In [1]: import numpy as np

In [2]: import numpy.linalg as la

In [3]: np.set_printoptions(precision=1, suppress=True, linewidth=100, sign=" ")

In [4]: K = np.loadtxt("data.csv", delimiter=",")

In [5]: K
Out[5]: 
array([[ 66.,  49.,  64.,  67.,  52.],
       [ 49.,  58.,  43.,  57.,  48.],
       [ 64.,  43.,  76.,  62.,  56.],
       [ 67.,  57.,  62.,  89.,  65.],
       [ 52.,  48.,  56.,  65.,  76.]])

In [6]: evals, vecs = la.eigh(K)

In [7]: np.abs(vecs[:, -1]).round(6).argmax()
Out[7]: np.int64(3)

In [8]: np.unique(evals.round(6) + 0, return_counts=True)[1]
Out[8]: array([ 1,  1,  1,  1,  1])

In [9]: np.round(vecs.T @ K @ vecs, 1) + 0
Out[9]: 
array([[   3.2,    0. ,    0. ,    0. ,    0. ],
       [   0. ,   13.6,    0. ,    0. ,    0. ],
       [   0. ,    0. ,   21. ,    0. ,    0. ],
       [   0. ,    0. ,    0. ,   26.4,    0. ],
       [   0. ,    0. ,    0. ,    0. ,  300.8]])

In [10]: la.eigvalsh(K + -1 * np.eye(5))
Out[10]: array([   2.2,   12.6,   20. ,   25.4,  299.8])

In [11]: la.svd(K, compute_uv=False)
Out[11]: array([ 300.8,   26.4,   21. ,   13.6,    3.2])

In [12]: O, vecs = la.qr(K[:, :1])[0], la.qr(K[:, 1:])[0]

In [13]: s = la.svd(O.T @ vecs, compute_uv=False)

In [14]: (s > 0.9).sum()
Out[14]: np.int64(1)

In [15]: evals, vecs = la.eig(K)

In [16]: evals
Out[16]: array([ 300.8,    3.2,   26.4,   21. ,   13.6])

In [17]: np.round(K @ vecs[:, 0] - evals[0] * vecs[:, 0], 1) + 0
Out[17]: array([ 0.,  0.,  0.,  0.,  0.])

In [18]: Y = np.array([[0, 1, 3, 3, 3, 2, 0],
    ...:     [2, 2, 1, 1, 0, 3, 1],
    ...:     [3, 1, 0, 3, 0, 2, 0],
    ...:     [3, 2, 0, 1, 1, 2, 3],
    ...:     [2, 0, 2, 2, 2, 3, 0],
    ...:     [3, 0, 0, 0, 0, 2, 3],
    ...:     [2, 1, 1, 2, 1, 3, 2]])

In [19]: W0 = np.tril(Y)

In [20]: W0
Out[20]: 
array([[ 0,  0,  0,  0,  0,  0,  0],
       [ 2,  2,  0,  0,  0,  0,  0],
       [ 3,  1,  0,  0,  0,  0,  0],
       [ 3,  2,  0,  1,  0,  0,  0],
       [ 2,  0,  2,  2,  2,  0,  0],
       [ 3,  0,  0,  0,  0,  2,  0],
       [ 2,  1,  1,  2,  1,  3,  2]])

In [21]: rk = la.matrix_rank(W0)

In [22]: rk
Out[22]: np.int64(6)

In [23]: ns = la.svd(W0)[2][rk:].T

In [24]: np.round(ns @ ns.T, 1) + 0
Out[24]: 
array([[ 0. ,  0. ,  0. ,  0. ,  0. ,  0. ,  0. ],
       [ 0. ,  0. ,  0. ,  0. ,  0. ,  0. ,  0. ],
       [ 0. ,  0. ,  0.5,  0. , -0.5,  0. ,  0. ],
       [ 0. ,  0. ,  0. ,  0. ,  0. ,  0. ,  0. ],
       [ 0. ,  0. , -0.5,  0. ,  0.5,  0. ,  0. ],
       [ 0. ,  0. ,  0. ,  0. ,  0. ,  0. ,  0. ],
       [ 0. ,  0. ,  0. ,  0. ,  0. ,  0. ,  0. ]])

In [25]: la.matrix_rank(W0.T @ W0), la.matrix_rank(W0 @ W0.T)
Out[25]: (np.int64(6), np.int64(6))

In [26]: np.round(W0 @ ns, 1) + 0
Out[26]: 
array([[ 0.],
       [ 0.],
       [ 0.],
       [ 0.],
       [ 0.],
       [ 0.],
       [ 0.]])

In [27]: [int(la.matrix_rank(W0[:, :j + 1])) for j in range(7)]
Out[27]: [1, 2, 3, 4, 4, 5, 6]

In [28]: np.allclose(W0 @ ns, 0)
Out[28]: True

In [29]: [int(la.matrix_rank(W0[:i])) for i in range(1, len(W0) + 1)]
Out[29]: [0, 1, 2, 3, 4, 5, 6]
